In [1]: import numpy as np

In [2]: np.set_printoptions(precision=3, suppress=True, linewidth=140, sign=" ")

In [3]: arr = np.load("run8.npy")

In [4]: arr
Out[4]: 
array([[  7,  10,  13,  20,  16],
       [ 12,  10,  11,  10,  10],
       [  5,  12,  10,  16,  15],
       [  5,   6,   5,   7,   7],
       [  8,  11,   8,  14,  15],
       [  2,   1,   3,   3,   1],
       [ 13,  17,  15,  25,  25],
       [  5,   9,   9,  16,  14],
       [  5,   6,   7,  13,  11],
       [  5,   3,   5,  10,   8],
       [  7,  13,  13,  17,  15],
       [  6,   4,   0,   4,   7],
       [  8,   8,   5,   8,  10],
       [  9,   9,   4,  14,  17],
       [  5,   3,   4,   7,   6],
       [  6,  13,   9,  22,  22],
       [  7,   7,   9,  11,   9],
       [ 12,  16,  18,  25,  22],
       [  2,   7,   9,  15,  11],
       [  2,   7,   7,   9,   7]])

In [5]: x0 = np.array([2, 1, 2, 3, 1])

In [6]: y = arr @ x0

In [7]: np.round(np.linalg.pinv(arr) @ arr, 3) + 0
Out[7]: 
array([[ 1.,  0.,  0.,  0.,  0.],
       [ 0.,  1.,  0.,  0.,  0.],
       [ 0.,  0.,  1.,  0.,  0.],
       [ 0.,  0.,  0.,  1.,  0.],
       [ 0.,  0.,  0.,  0.,  1.]])

In [8]: np.linalg.solve(arr.T @ arr, arr.T @ y)
Out[8]: array([ 2.,  1.,  2.,  3.,  1.])

In [9]: try:
   ...:     np.linalg.solve(arr, y)
   ...: except np.linalg.LinAlgError as e:
   ...:     print(e)
   ...: 
Last 2 dimensions of the array must be square

In [10]: y
Out[10]: array([ 126,   96,  105,   54,  100,   21,  173,   99,   80,   61,  119,   35,   68,   94,   48,  131,   81,  173,   85,   59])

In [11]: rng = np.random.default_rng(236024)

In [12]: y = y + 0.02 * rng.normal(size=20)

In [13]: print(y)
[ 126.022   95.999  104.977   53.999  100.03    21.017  172.991   98.99    80.007   60.984  118.964   34.967   67.97    94.009   47.986
  131.018   80.97   173.016   85.022   59.   ]

In [14]: c, *_ = np.linalg.lstsq(arr, y)

In [15]: c
Out[15]: array([ 1.995,  0.989,  2.011,  2.989,  1.015])

In [16]: c.round()
Out[16]: array([ 2.,  1.,  2.,  3.,  1.])

In [17]: round(float(np.linalg.norm(y - arr @ c)), 3)
Out[17]: 0.08

In [18]: out = arr + rng.integers(-2, 3, (20, 1)) @ rng.integers(-2, 3, (1, 5))

In [19]: out
Out[19]: 
array([[ 11,  12,  11,  18,  18],
       [ 10,   9,  12,  11,   9],
       [  3,  11,  11,  17,  14],
       [  1,   4,   7,   9,   5],
       [  6,  10,   9,  15,  14],
       [  6,   3,   1,   1,   3],
       [ 11,  16,  16,  26,  24],
       [  7,  10,   8,  15,  15],
       [  3,   5,   8,  14,  10],
       [  9,   5,   3,   8,  10],
       [  9,  14,  12,  16,  16],
       [  6,   4,   0,   4,   7],
       [  6,   7,   6,   9,   9],
       [  9,   9,   4,  14,  17],
       [  9,   5,   2,   5,   8],
       [ 10,  15,   7,  20,  24],
       [  9,   8,   8,  10,  10],
       [ 16,  18,  16,  23,  24],
       [  6,   9,   7,  13,  13],
       [  2,   7,   7,   9,   7]])

In [20]: np.abs(out - arr).sum(axis=1)
Out[20]: array([ 12,   6,   6,  12,   6,  12,   6,   6,   6,  12,   6,   0,   6,   0,  12,  12,   6,  12,  12,   0])

In [21]: out - arr
Out[21]: 
array([[ 4,  2, -2, -2,  2],
       [-2, -1,  1,  1, -1],
       [-2, -1,  1,  1, -1],
       [-4, -2,  2,  2, -2],
       [-2, -1,  1,  1, -1],
       [ 4,  2, -2, -2,  2],
       [-2, -1,  1,  1, -1],
       [ 2,  1, -1, -1,  1],
       [-2, -1,  1,  1, -1],
       [ 4,  2, -2, -2,  2],
       [ 2,  1, -1, -1,  1],
       [ 0,  0,  0,  0,  0],
       [-2, -1,  1,  1, -1],
       [ 0,  0,  0,  0,  0],
       [ 4,  2, -2, -2,  2],
       [ 4,  2, -2, -2,  2],
       [ 2,  1, -1, -1,  1],
       [ 4,  2, -2, -2,  2],
       [ 4,  2, -2, -2,  2],
       [ 0,  0,  0,  0,  0]])
